$ ipython --no-banner

In [1]: import numpy as np

In [2]: import numpy.linalg as la

In [3]: np.set_printoptions(precision=1, suppress=True, linewidth=140)

In [4]: rnd = lambda a: np.round(a, 1) + 0

In [5]: A = np.loadtxt("run6.csv", delimiter=",")

In [6]: A
Out[6]: 
array([[0., 1., 0., 1., 1.],
       [1., 0., 1., 1., 1.],
       [0., 1., 0., 1., 0.],
       [1., 1., 1., 0., 0.],
       [1., 1., 0., 0., 0.]])

In [7]: vec = np.array([2, -2, -3, -1, 3])

In [8]: target = A @ vec

In [9]: c, lr = np.zeros(5), 1 / la.norm(A, 2) ** 2

In [10]: for i in range(3):
    ...:     c -= lr * A.T @ (A @ c - target)
    ...:     if i % 1 == 0: print(i, round(la.norm(A @ c - target), 1))
    ...: 
0 3.4
1 3.1
2 2.8

In [11]: rnd(c)
Out[11]: array([-0.1, -1.1, -0.3, -0.2,  0.6])

In [12]: rnd(la.cond(A))
Out[12]: np.float64(6.3)

In [13]: t = np.radians(30)

In [14]: Rm = np.eye(5)

In [15]: Rm[4, 4] = Rm[3, 3] = np.cos(t)

In [16]: Rm[4, 3], Rm[3, 4] = -np.sin(t), np.sin(t)

In [17]: rnd(Rm)
Out[17]: 
array([[ 1. ,  0. ,  0. ,  0. ,  0. ],
       [ 0. ,  1. ,  0. ,  0. ,  0. ],
       [ 0. ,  0. ,  1. ,  0. ,  0. ],
       [ 0. ,  0. ,  0. ,  0.9,  0.5],
       [ 0. ,  0. ,  0. , -0.5,  0.9]])

In [18]: B = A @ Rm.T

In [19]: rnd(la.svd(A, compute_uv=False)), rnd(la.svd(B, compute_uv=False))
Out[19]: (array([2.9, 1.6, 1.5, 0.6, 0.5]), array([2.9, 1.6, 1.5, 0.6, 0.5]))

In [20]: B = np.array([[3, 9, 7], [7, 4, 3]])

In [21]: C = np.kron(B, Rm)

In [22]: rnd(la.norm(C, 2)), rnd(la.norm(B, 2) * la.norm(Rm, 2))
Out[22]: (np.float64(13.8), np.float64(13.8))

In [23]: la.matrix_rank(C)
Out[23]: np.int64(10)

In [24]: rnd(C)
Out[24]: 
array([[ 3. ,  0. ,  0. ,  0. ,  0. ,  9. ,  0. ,  0. ,  0. ,  0. ,  7. ,  0. ,  0. ,  0. ,  0. ],
       [ 0. ,  3. ,  0. ,  0. ,  0. ,  0. ,  9. ,  0. ,  0. ,  0. ,  0. ,  7. ,  0. ,  0. ,  0. ],
       [ 0. ,  0. ,  3. ,  0. ,  0. ,  0. ,  0. ,  9. ,  0. ,  0. ,  0. ,  0. ,  7. ,  0. ,  0. ],
       [ 0. ,  0. ,  0. ,  2.6,  1.5,  0. ,  0. ,  0. ,  7.8,  4.5,  0. ,  0. ,  0. ,  6.1,  3.5],
       [ 0. ,  0. ,  0. , -1.5,  2.6,  0. ,  0. ,  0. , -4.5,  7.8,  0. ,  0. ,  0. , -3.5,  6.1],
       [ 7. ,  0. ,  0. ,  0. ,  0. ,  4. ,  0. ,  0. ,  0. ,  0. ,  3. ,  0. ,  0. ,  0. ,  0. ],
       [ 0. ,  7. ,  0. ,  0. ,  0. ,  0. ,  4. ,  0. ,  0. ,  0. ,  0. ,  3. ,  0. ,  0. ,  0. ],
       [ 0. ,  0. ,  7. ,  0. ,  0. ,  0. ,  0. ,  4. ,  0. ,  0. ,  0. ,  0. ,  3. ,  0. ,  0. ],
       [ 0. ,  0. ,  0. ,  6.1,  3.5,  0. ,  0. ,  0. ,  3.5,  2. ,  0. ,  0. ,  0. ,  2.6,  1.5],
       [ 0. ,  0. ,  0. , -3.5,  6.1,  0. ,  0. ,  0. , -2. ,  3.5,  0. ,  0. ,  0. , -1.5,  2.6]])

In [25]: (A + A.T) / 2
Out[25]: 
array([[0., 1., 0., 1., 1.],
       [1., 0., 1., 1., 1.],
       [0., 1., 0., 1., 0.],
       [1., 1., 1., 0., 0.],
       [1., 1., 0., 0., 0.]])

In [26]: np.trace(A)
Out[26]: np.float64(0.0)

In [27]: B = np.array([[-2, -2], [3, -3]])

In [28]: feats = np.kron(np.eye(2, dtype=int), B)

In [29]: feats
Out[29]: 
array([[-2, -2,  0,  0],
       [ 3, -3,  0,  0],
       [ 0,  0, -2, -2],
       [ 0,  0,  3, -3]])

In [30]: B = feats / np.sqrt((feats ** 2).mean(axis=1, keepdims=True))

In [31]: rnd(B[2])
Out[31]: array([ 0. ,  0. , -1.4, -1.4])

In [32]: arr = np.load("arr.npy")

In [33]: arr
Out[33]: 
array([[ 3.,  5.,  0.,  0.,  0.,  0.],
       [ 5.,  1.,  5.,  0.,  0.,  0.],
       [ 0.,  5.,  3.,  5.,  0.,  0.],
       [ 0.,  0.,  5.,  1.,  5.,  0.],
       [ 0.,  0.,  0.,  5., -3.,  5.],
       [ 0.,  0.,  0.,  0.,  5.,  2.]])

In [34]: arr.ravel(order="F")
Out[34]: 
array([ 3.,  5.,  0.,  0.,  0.,  0.,  5.,  1.,  5.,  0.,  0.,  0.,  0.,  5.,  3.,  5.,  0.,  0.,  0.,  0.,  5.,  1.,  5.,  0.,  0.,  0.,
        0.,  5., -3.,  5.,  0.,  0.,  0.,  0.,  5.,  2.])

In [35]: arr.reshape(2, -1)
Out[35]: 
array([[ 3.,  5.,  0.,  0.,  0.,  0.,  5.,  1.,  5.,  0.,  0.,  0.,  0.,  5.,  3.,  5.,  0.,  0.],
       [ 0.,  0.,  5.,  1.,  5.,  0.,  0.,  0.,  0.,  5., -3.,  5.,  0.,  0.,  0.,  0.,  5.,  2.]])

In [36]: t3 = arr.reshape(6, 2, -1)

In [37]: np.einsum("ihd,ihd->ih", t3, t3)
Out[37]: 
array([[34.,  0.],
       [51.,  0.],
       [34., 25.],
       [25., 26.],
       [ 0., 59.],
       [ 0., 29.]])

In [38]: t3.sum(axis=1)
Out[38]: 
array([[ 3.,  5.,  0.],
       [ 5.,  1.,  5.],
       [ 5.,  5.,  3.],
       [ 1.,  5.,  5.],
       [ 5., -3.,  5.],
       [ 0.,  5.,  2.]])

In [39]: t3.shape
Out[39]: (6, 2, 3)

In [40]: f, g = arr[3], arr[0]

In [41]: f @ f
Out[41]: np.float64(51.0)

In [42]: p = (f @ g) / (f @ f) * f

In [43]: rnd(la.norm(f + g) ** 2 + la.norm(f - g) ** 2)
Out[43]: np.float64(170.0)

In [44]: (g - p) @ f
Out[44]: np.float64(0.0)

In [45]: left, s, Vh = la.svd(arr)

In [46]: np.argmax(s[:-1] / (s[1:] + 1e-6)) + 1
Out[46]: np.int64(5)

In [47]: rnd(s)
Out[47]: array([10.5,  8.9,  6.9,  5.3,  4.2,  0.4])

In [48]: B = left[:, :5] @ np.diag(s[:5]) @ Vh[:5]

In [49]: la.matrix_rank(arr, rtol=0.05)
Out[49]: np.int64(5)

In [50]: la.matrix_rank(B)
Out[50]: np.int64(5)

In [51]: rnd(la.det(arr))
Out[51]: np.float64(-5629.0)

In [52]: np.allclose(arr, arr.T)
Out[52]: True

In [53]: rnd(la.matrix_power(arr, 3))
Out[53]: 
array([[ 202.,  315.,  175.,  125.,    0.,    0.],
       [ 315.,  251.,  440.,  125.,  125.,    0.],
       [ 175.,  440.,  377.,  440.,   25.,  125.],
       [ 125.,  125.,  440.,  101.,  410.,    0.],
       [   0.,  125.,   25.,  410., -252.,  285.],
       [   0.,    0.,  125.,    0.,  285.,   33.]])

In [54]: arr @ arr
Out[54]: 
array([[ 34.,  20.,  25.,   0.,   0.,   0.],
       [ 20.,  51.,  20.,  25.,   0.,   0.],
       [ 25.,  20.,  59.,  20.,  25.,   0.],
       [  0.,  25.,  20.,  51., -10.,  25.],
       [  0.,   0.,  25., -10.,  59.,  -5.],
       [  0.,   0.,   0.,  25.,  -5.,  29.]])

In [55]: vals, vecs = la.eigh(arr)

In [56]: vec = np.array([1, -2, 1, -2, 1, 3])

In [57]: np.abs(arr).sum(axis=1).max(), rnd(np.abs(vals).max())
Out[57]: (np.float64(13.0), np.float64(10.5))

In [58]: rnd(vecs * np.maximum(vals, 0) @ vecs.T)
Out[58]: 
array([[ 4. ,  3.4,  1.1, -0.4, -0.2,  0.2],
       [ 3.4,  3.8,  2.9,  1.1,  0. , -0.3],
       [ 1.1,  2.9,  4.9,  3.4,  1. , -0.2],
       [-0.4,  1.1,  3.4,  3.5,  2. ,  1.3],
       [-0.2,  0. ,  1. ,  2. ,  2.2,  2.4],
       [ 0.2, -0.3, -0.2,  1.3,  2.4,  3.3]])

In [59]: rnd(la.eigvalsh(arr[1:, 1:]))
Out[59]: array([-8.8, -4. ,  1.3,  5.7,  9.8])

In [60]: vec @ arr @ vec
Out[60]: np.float64(-21.0)

In [61]: (np.sign(vecs[:, -1].round(6)) == np.sign(vecs[0, -1].round(6))).astype(int)
Out[61]: array([1, 1, 1, 1, 1, 1])

In [62]: rnd(vecs * np.abs(vals) @ vecs.T)
Out[62]: 
array([[ 5. ,  1.7,  2.2, -0.8, -0.4,  0.4],
       [ 1.7,  6.5,  0.9,  2.1,  0.1, -0.5],
       [ 2.2,  0.9,  6.8,  1.8,  2. , -0.4],
       [-0.8,  2.1,  1.8,  5.9, -1. ,  2.6],
       [-0.4,  0.1,  2. , -1. ,  7.3, -0.1],
       [ 0.4, -0.5, -0.4,  2.6, -0.1,  4.7]])

In [63]: J = np.diag(10 * np.array([-2, 3, 2, 1, -2])) + np.array([[-4, 1, -4, -3, -8],
    ...:     [-9, -8, 7, -4, 9],
    ...:     [-4, 5, 9, 9, 6],
    ...:     [-7, 0, -4, -9, -3],
    ...:     [7, 7, 8, 0, 1]])

In [64]: J
Out[64]: 
array([[-24,   1,  -4,  -3,  -8],
       [ -9,  22,   7,  -4,   9],
       [ -4,   5,  29,   9,   6],
       [ -7,   0,  -4,   1,  -3],
       [  7,   7,   8,   0, -19]])

In [65]: B = np.array([[1, -3], [3, -1]])

In [66]: C = np.kron(B, J)

In [67]: C
Out[67]: 
array([[-24,   1,  -4,  -3,  -8,  72,  -3,  12,   9,  24],
       [ -9,  22,   7,  -4,   9,  27, -66, -21,  12, -27],
       [ -4,   5,  29,   9,   6,  12, -15, -87, -27, -18],
       [ -7,   0,  -4,   1,  -3,  21,   0,  12,  -3,   9],
       [  7,   7,   8,   0, -19, -21, -21, -24,   0,  57],
       [-72,   3, -12,  -9, -24,  24,  -1,   4,   3,   8],
       [-27,  66,  21, -12,  27,   9, -22,  -7,   4,  -9],
       [-12,  15,  87,  27,  18,   4,  -5, -29,  -9,  -6],
       [-21,   0, -12,   3,  -9,   7,   0,   4,  -1,   3],
       [ 21,  21,  24,   0, -57,  -7,  -7,  -8,   0,  19]])

In [68]: rng = np.random.default_rng(98898)

In [69]: B = J + rng.integers(-2, 3, (5, 4)) @ rng.integers(-2, 3, (4, 5))

In [70]: B
Out[70]: 
array([[-23,   0,  -2,  -1, -11],
       [ -8,  16,   3,  -9,   5],
       [  4,   4,  23,  16,   8],
       [ -7,   2,   0,  -1,  -1],
       [  9,   9,   6,  -2, -13]])

In [71]: la.matrix_rank(B - J, tol=1e-8)
Out[71]: np.int64(4)

In [72]: np.abs(B - J).sum(axis=1)
Out[72]: array([ 9, 20, 24, 10, 14])

In [73]: rnd(la.svd(B - J, compute_uv=False))
Out[73]: array([12.9, 10.5,  7.7,  3.2,  0. ])

In [74]: vec = np.array([0, 3, 2, 0, 0])

In [75]: target = J @ vec

In [76]: target
Out[76]: array([-5, 80, 73, -8, 37])

In [77]: rnd(la.solve(J, J[:, 4]))
Out[77]: array([0., 0., 0., 0., 1.])

In [78]: rnd(la.solve(J.T, J[0]))
Out[78]: array([1., 0., 0., 0., 0.])

In [79]: rnd(la.solve(J, target))
Out[79]: array([0., 3., 2., 0., 0.])

In [80]: rnd(la.solve(J, 4 * target))
Out[80]: array([ 0., 12.,  8.,  0.,  0.])

In [81]: F = np.array([[4, 2, 9, 4, 0, 5],
    ...:     [0, 1, 5, 3, -1, 5],
    ...:     [0, 2, -2, -2, -2, -2],
    ...:     [0, 0, 0, 0, 0, 0],
    ...:     [6, 3, 9, 3, 0, 3]])

In [82]: la.lstsq(F[:-1].T, F[-1])[2]
Out[82]: np.int32(3)

In [83]: rnd(np.trace(la.pinv(F) @ F))
Out[83]: np.float64(3.0)

In [84]: rnd(la.norm(F, axis=0))
Out[84]: array([ 7.2,  4.2, 13.8,  6.2,  2.2,  7.9])

In [85]: rnd(la.norm(F, "nuc"))
Out[85]: np.float64(26.2)

In [86]: rnd(la.norm(F, axis=1))
Out[86]: array([11.9,  7.8,  4.5,  0. , 12. ])

In [87]: rnd(la.norm(F[1], 1)), rnd(la.norm(F[1], np.inf))
Out[87]: (np.float64(15.0), np.float64(5.0))

In [88]: rnd(la.norm(F[1] - F[0]))
Out[88]: np.float64(5.9)

In [89]: left, s, Vh = la.svd(F)

In [90]: np.argmax(s[:-1] / (s[1:] + 1e-6)) + 1
Out[90]: np.int64(3)

In [91]: rnd(s)
Out[91]: array([18.3,  4.9,  3.1,  0. ,  0. ])

In [92]: B = left[:, :3] @ np.diag(s[:3]) @ Vh[:3]

In [93]: rnd(np.abs(F - B).max())
Out[93]: np.float64(0.0)

In [94]: data = np.loadtxt("case9.csv", delimiter=",")

In [95]: data
Out[95]: 
array([[-0.3,  0.6,  0.8, -0.9, -0.6],
       [ 0.8,  0.7, -1. , -0.4, -1. ],
       [ 1. ,  0.7, -1. , -0.8, -1. ],
       [ 0.7, -0.7,  0.3,  0.3,  0.1],
       [ 0.1,  0. ,  0.9, -0.8, -0.3],
       [ 0.4, -0.4,  1. , -0.9, -0.3],
       [ 0.5,  0.2,  0.7, -0.9, -0.8],
       [ 0.2,  0.2,  0.2, -0.5, -0.5],
       [ 1. , -0.4,  0.5, -0.9, -1. ],
       [ 0.5, -0.9, -0.8,  1. ,  0.9],
       [ 1. , -0.9,  0.8, -0.4, -0.8],
       [-0.5,  0.5, -0.8,  0.5,  0.1],
       [ 0.4, -0.4, -0.9,  0.9,  0.3],
       [ 1. , -0.8,  0.3,  0. , -0.6],
       [ 0.9, -0.6, -0.8,  0.5, -0.6],
       [-1. ,  0.7,  1. , -0.1,  1. ],
       [-0.4,  0.8, -0.4, -0.8, -0.8],
       [-0.9,  0.1, -0.7,  0.9,  1. ],
       [ 0.9, -0.8,  1. , -0.5, -0.2],
       [ 0.9, -0.5, -1. ,  0.9, -0.4],
       [-0.9,  0.3,  0.4,  0.4,  0.9],
       [-0.2,  0.4, -0.9,  0.4, -0.2],
       [-0.5,  0.2,  0.9, -0.7,  0.2],
       [-0.8, -0.8,  1. ,  0.8,  1. ],
       [ 0.2,  0.8, -0.7, -0.8, -0.9],
       [-0.6, -0.7,  0.9,  0.5,  1. ],
       [-0.9,  0.5, -1. ,  1. ,  0.9],
       [-0.4,  0.4, -0.4,  0. ,  0. ],
       [ 1. , -0.9,  0.1,  0.6, -0.3],
       [ 0.6,  0.2, -0.9,  0.2, -0.7]])

In [96]: P = np.triu(np.array([[2, -2, 2, 1], [-2, 2, 2, -2], [2, 1, 2, 0], [0, -2, 0, 2]]), 1) + np.eye(4)

In [97]: B = P @ feats @ la.inv(P)

In [98]: rnd(la.det(B))
Out[98]: np.float64(144.0)

In [99]: P @ feats - feats @ P
Out[99]: 
array([[ -6.,   2.,   7.,  -9.],
       [  0.,   6., -10.,  -7.],
       [  0.,   0.,   0.,   0.],
       [  0.,   0.,   0.,   0.]])

In [100]: mat = np.load("a.npy")

In [101]: mat
Out[101]: 
array([[0., 1., 1., 3.],
       [2., 0., 2., 1.],
       [2., 2., 1., 1.],
       [0., 0., 0., 0.]])

In [102]: B = mat + rng.integers(-2, 3, (4, 3)) @ rng.integers(-2, 3, (3, 4))

In [103]: B
Out[103]: 
array([[ 8.,  4., -3., -2.],
       [10.,  3., -2., -4.],
       [ 3.,  3.,  1.,  2.],
       [ 1.,  0.,  0.,  0.]])

In [104]: rnd(la.svd(B - mat, compute_uv=False))
Out[104]: array([15.1,  1.7,  0.5,  0. ])

In [105]: B - mat
Out[105]: 
array([[ 8.,  3., -4., -5.],
       [ 8.,  3., -4., -5.],
       [ 1.,  1.,  0.,  1.],
       [ 1.,  0.,  0.,  0.]])

In [106]: la.matrix_rank(B - mat, tol=1e-8)
Out[106]: np.int64(3)

In [107]: np.abs(B - mat).sum(axis=1)
Out[107]: array([20., 20.,  3.,  1.])

In [108]: mat[2] @ mat[1]
Out[108]: np.float64(7.0)

In [109]: rnd(la.norm(mat, 1)), rnd(la.norm(mat, np.inf))
Out[109]: (np.float64(5.0), np.float64(6.0))

In [110]: rnd(la.norm(mat[2], 1)), rnd(la.norm(mat[2], np.inf))
Out[110]: (np.float64(6.0), np.float64(2.0))

In [111]: X = np.array([[0, 2, 0, 0], [0, 0, 0, 3], [0, 0, 3, 0], [2, 0, 0, 0]])

In [112]: X
Out[112]: 
array([[0, 2, 0, 0],
       [0, 0, 0, 3],
       [0, 0, 3, 0],
       [2, 0, 0, 0]])

In [113]: z = rng.permutation(4)

In [114]: B = X[:, z] * rng.choice([-1, 1], 4)

In [115]: B
Out[115]: 
array([[-2,  0,  0,  0],
       [ 0,  0,  0, -3],
       [ 0,  3,  0,  0],
       [ 0,  0,  2,  0]])

In [116]: left, _, Vh = la.svd(X.T @ B)

In [117]: rnd(la.lstsq(X, B)[0])
Out[117]: 
array([[ 0.,  0.,  1.,  0.],
       [-1.,  0.,  0.,  0.],
       [ 0.,  1.,  0.,  0.],
       [ 0.,  0.,  0., -1.]])
